>>> import numpy as np
>>> np.set_printoptions(suppress=True, linewidth=200)
>>> feats = np.array([[0.4, -0.7, 1.0, 0.2, -0.8, 6.0, -0.1],
...     [-1.3, 1.4, -0.4, -0.7, 0.3, 10.0, -0.7],
...     [0.5, 0.8, 0.1, -1.1, 0.3, 8.0, 1.0],
...     [2.3, -0.5, 1.4, -2.9, -0.2, -20.0, -0.4],
...     [1.0, 0.7, 1.3, -0.5, -1.3, -10.0, -0.1],
...     [1.3, -0.8, 0.8, -0.5, -0.1, -22.0, -1.2],
...     [0.3, 0.3, 0.4, 0.0, 0.6, 16.0, -1.4],
...     [-0.2, 0.6, 0.9, 0.0, -0.2, 0.0, 0.7]])
>>> feats
array([[  0.4,  -0.7,   1. ,   0.2,  -0.8,   6. ,  -0.1],
       [ -1.3,   1.4,  -0.4,  -0.7,   0.3,  10. ,  -0.7],
       [  0.5,   0.8,   0.1,  -1.1,   0.3,   8. ,   1. ],
       [  2.3,  -0.5,   1.4,  -2.9,  -0.2, -20. ,  -0.4],
       [  1. ,   0.7,   1.3,  -0.5,  -1.3, -10. ,  -0.1],
       [  1.3,  -0.8,   0.8,  -0.5,  -0.1, -22. ,  -1.2],
       [  0.3,   0.3,   0.4,   0. ,   0.6,  16. ,  -1.4],
       [ -0.2,   0.6,   0.9,   0. ,  -0.2,   0. ,   0.7]])
>>> Y = np.c_[feats[:, :2] @ np.array([[0, 0], [3, 2]]), np.array([0, 2, -1, -1, 3, -3, 0, -5])]
>>> Y.round(2)
array([[-2.1, -1.4,  0. ],
       [ 4.2,  2.8,  2. ],
       [ 2.4,  1.6, -1. ],
       [-1.5, -1. , -1. ],
       [ 2.1,  1.4,  3. ],
       [-2.4, -1.6, -3. ],
       [ 0.9,  0.6,  0. ],
       [ 1.8,  1.2, -5. ]])
>>> print(np.round(np.linalg.norm(np.linalg.qr(feats)[0].T @ Y, axis=0) ** 2 / ((Y ** 2).sum(axis=0) + 1e-12), 2))
[1.   1.   0.97]
>>> np.round(np.linalg.norm(Y - feats @ np.linalg.lstsq(feats, Y)[0], axis=0), 2) + 0
array([0.  , 0.  , 1.26])
>>> np.round(np.linalg.norm(Y, 2) / np.linalg.norm(Y), 2)
np.float64(0.8)
>>> print(np.linalg.matrix_rank(Y, rtol=0.1))
2
>>> np.argsort(-np.linalg.norm(Y, axis=0).round(6), kind="stable")[:3]
array([2, 0, 1])
>>> Y = feats / np.linalg.norm(feats, axis=1)
Traceback (most recent call last):
  File "<python-input-11>", line 1, in <module>
    Y = feats / np.linalg.norm(feats, axis=1)
        ~~~~~~^~~~~~~~~~~~~~~~~~~~~~~~~~~~~~~
ValueError: operands could not be broadcast together with shapes (8,7) (8,) 
>>> Y = feats / np.linalg.norm(feats, axis=1, keepdims=True)
>>> gram = Y @ Y.T
>>> round(float(np.degrees(np.arccos(np.clip(gram[0, 3], -1, 1)))), 2)
158.74
>>> np.argwhere(np.triu(np.abs(gram) > 0.95, 1))
array([[0, 6],
       [1, 2],
       [1, 3],
       [1, 4],
       [1, 5],
       [1, 6],
       [2, 5],
       [2, 6],
       [3, 4],
       [3, 5],
       [3, 6],
       [4, 5],
       [4, 6],
       [5, 6]])
>>> gram[0].round(2)
array([ 1.  ,  0.91,  0.93, -0.93, -0.91, -0.95,  0.96,  0.06])
>>> np.round(np.linalg.norm(Y, axis=1), 2)
array([1., 1., 1., 1., 1., 1., 1., 1.])
